$ ipython --no-banner

In [1]: import numpy as np

In [2]: np.set_printoptions(suppress=True, linewidth=140)

In [3]: def rnd(a):
   ...:     return np.round(a, 3) + 0
   ...: 

In [4]: F = np.load("block7.npy")

In [5]: rnd(F)
Out[5]: 
array([[-0.059,  0.505, -0.494, -0.572,  0.079, -0.22 , -0.226, -0.255],
       [ 0.355, -0.354,  0.324, -0.17 , -0.212, -0.302, -0.193, -0.665],
       [ 0.532, -0.226, -0.357,  0.079, -0.094,  0.086, -0.611,  0.378],
       [ 0.591,  0.425,  0.158,  0.073, -0.075, -0.461,  0.387,  0.268],
       [ 0.148,  0.122,  0.437, -0.622, -0.245,  0.524,  0.   ,  0.227],
       [ 0.177,  0.097, -0.433,  0.21 , -0.585,  0.403,  0.348, -0.319],
       [ 0.118,  0.572,  0.302,  0.429,  0.201,  0.313, -0.399, -0.294],
       [-0.414,  0.189,  0.172,  0.133, -0.701, -0.326, -0.331,  0.196]])

In [6]: q, evecs = np.linalg.qr(F[:, :1])[0], np.linalg.qr(F[:, 1:])[0]

In [7]: s = np.linalg.svd(q.T @ evecs, compute_uv=False)

In [8]: rnd(np.degrees(np.arccos(s.clip(0, 1))))
Out[8]: array([90.])

In [9]: (s > 0.9).sum()
Out[9]: np.int64(0)

In [10]: vec = np.array([3, 3, 2, 1, 2, 0, 2, 2])

In [11]: h = np.maximum(F @ vec, 0)

In [12]: rnd(h)
Out[12]: array([0.   , 0.   , 0.   , 4.597, 1.024, 0.   , 2.119, 0.   ])

In [13]: rnd(F.T @ h)
Out[13]: array([ 3.119,  3.292,  1.814,  0.609, -0.169, -0.921,  0.933,  0.84 ])

In [14]: m1 = np.load("w.npy")

In [15]: m1
Out[15]: 
array([[0, 0, 0, 0, 1],
       [0, 0, 1, 0, 0],
       [0, 1, 0, 0, 0],
       [1, 0, 0, 0, 0],
       [0, 0, 0, 1, 0]])

In [16]: # rows sum to 1

In [17]: np.einsum("ij,ji->", m1, m1)
Out[17]: np.int64(2)

In [18]: rnd(np.linalg.det(m1[::-1]))
Out[18]: np.float64(-1.0)

In [19]: rnd(np.linalg.det(m1))
Out[19]: np.float64(-1.0)

In [20]: m1 @ m1
Out[20]: 
array([[0, 0, 0, 1, 0],
       [0, 1, 0, 0, 0],
       [0, 0, 1, 0, 0],
       [0, 0, 0, 0, 1],
       [1, 0, 0, 0, 0]])

In [21]: (np.linalg.matrix_power((m1 != 0) + (m1.T != 0) + np.eye(5), 5) > 0).astype(int)
Out[21]: 
array([[1, 0, 0, 1, 1],
       [0, 1, 1, 0, 0],
       [0, 1, 1, 0, 0],
       [1, 0, 0, 1, 1],
       [1, 0, 0, 1, 1]])

In [22]: (m1 != 0).astype(int)
Out[22]: 
array([[0, 0, 0, 0, 1],
       [0, 0, 1, 0, 0],
       [0, 1, 0, 0, 0],
       [1, 0, 0, 0, 0],
       [0, 0, 0, 1, 0]])

In [23]: M = np.array([[3, 1, 0, 3, 0, 0, 1],
    ...:     [2, 0, 0, 2, 2, 3, 2],
    ...:     [3, 2, 3, 3, 0, 3, 1],
    ...:     [3, 0, 2, 2, 2, 0, 0],
    ...:     [2, 2, 2, 2, 0, 0, 0]])

In [24]: M[:, 1] = -3 * M[:, 4]

In [25]: M
Out[25]: 
array([[ 3,  0,  0,  3,  0,  0,  1],
       [ 2, -6,  0,  2,  2,  3,  2],
       [ 3,  0,  3,  3,  0,  3,  1],
       [ 3, -6,  2,  2,  2,  0,  0],
       [ 2,  0,  2,  2,  0,  0,  0]])

In [26]: Y = M / np.sqrt((M ** 2).mean(axis=1, keepdims=True))

In [27]: rnd(Y[0])
Out[27]: array([1.821, 0.   , 0.   , 1.821, 0.   , 0.   , 0.607])

In [28]: rnd(np.linalg.norm(Y, axis=1))
Out[28]: array([2.646, 2.646, 2.646, 2.646, 2.646])

In [29]: np.linalg.matrix_rank(Y) == np.linalg.matrix_rank(M)
Out[29]: np.True_

In [30]: vec = np.array([1, -3, -2, -2, 3, 0, 1])

In [31]: h = np.maximum(M @ vec, 0)

In [32]: M * (h > 1e-9)[:, None]
Out[32]: 
array([[ 0,  0,  0,  0,  0,  0,  0],
       [ 2, -6,  0,  2,  2,  3,  2],
       [ 0,  0,  0,  0,  0,  0,  0],
       [ 3, -6,  2,  2,  2,  0,  0],
       [ 0,  0,  0,  0,  0,  0,  0]])

In [33]: np.maximum(M @ (3 * vec), 0)
Out[33]: array([ 0, 72,  0, 57,  0])

In [34]: ang = np.radians(135)

In [35]: r_ = np.eye(7)

In [36]: r_[3, 3] = r_[4, 4] = np.cos(ang)

In [37]: r_[3, 4], r_[4, 3] = -np.sin(ang), np.sin(ang)

In [38]: rnd(r_)
Out[38]: 
array([[ 1.   ,  0.   ,  0.   ,  0.   ,  0.   ,  0.   ,  0.   ],
       [ 0.   ,  1.   ,  0.   ,  0.   ,  0.   ,  0.   ,  0.   ],
       [ 0.   ,  0.   ,  1.   ,  0.   ,  0.   ,  0.   ,  0.   ],
       [ 0.   ,  0.   ,  0.   , -0.707, -0.707,  0.   ,  0.   ],
       [ 0.   ,  0.   ,  0.   ,  0.707, -0.707,  0.   ,  0.   ],
       [ 0.   ,  0.   ,  0.   ,  0.   ,  0.   ,  1.   ,  0.   ],
       [ 0.   ,  0.   ,  0.   ,  0.   ,  0.   ,  0.   ,  1.   ]])

In [39]: Y = M @ r_.T

In [40]: rnd(np.linalg.svd(M, compute_uv=False)), rnd(np.linalg.svd(Y, compute_uv=False))
Out[40]: 
(array([11.467,  6.056,  3.358,  2.548,  0.256]),
 array([11.467,  6.056,  3.358,  2.548,  0.256]))

In [41]: r0 = np.array([8, 6, -3])

In [42]: np.correlate(M[2], M[1], "full")
Out[42]: array([  6,   9,  12,  21,  15,   0,  23,  -9,  -4,   8, -18,   0,   2])

In [43]: np.convolve(M[2], r0)
Out[43]: array([24, 18, 15, 42,  9, 15, 26, -3, -3])

In [44]: np.cross(M[2, :3], M[1, :3])
Out[44]: array([ 18,   6, -18])

In [45]: np.polyval(r0, M[2])
Out[45]: array([87, -3, 87, 87, -3, 87, 11])

In [46]: rng = np.random.default_rng(8)

In [47]: Y = M + rng.integers(-2, 3, (5, 4)) @ rng.integers(-2, 3, (4, 7))

In [48]: Y
Out[48]: 
array([[11, -3, -4,  3, -3,  3,  1],
       [ 2, -6, -8,  5,  4, 12,  2],
       [-1,  3, 11,  2,  1, -7,  3],
       [ 1, -6,  4, -1,  4, -3,  3],
       [ 2, -2, -6,  0,  4,  8,  4]])

In [49]: np.linalg.matrix_rank(Y - M, tol=1e-8)
Out[49]: np.int64(4)
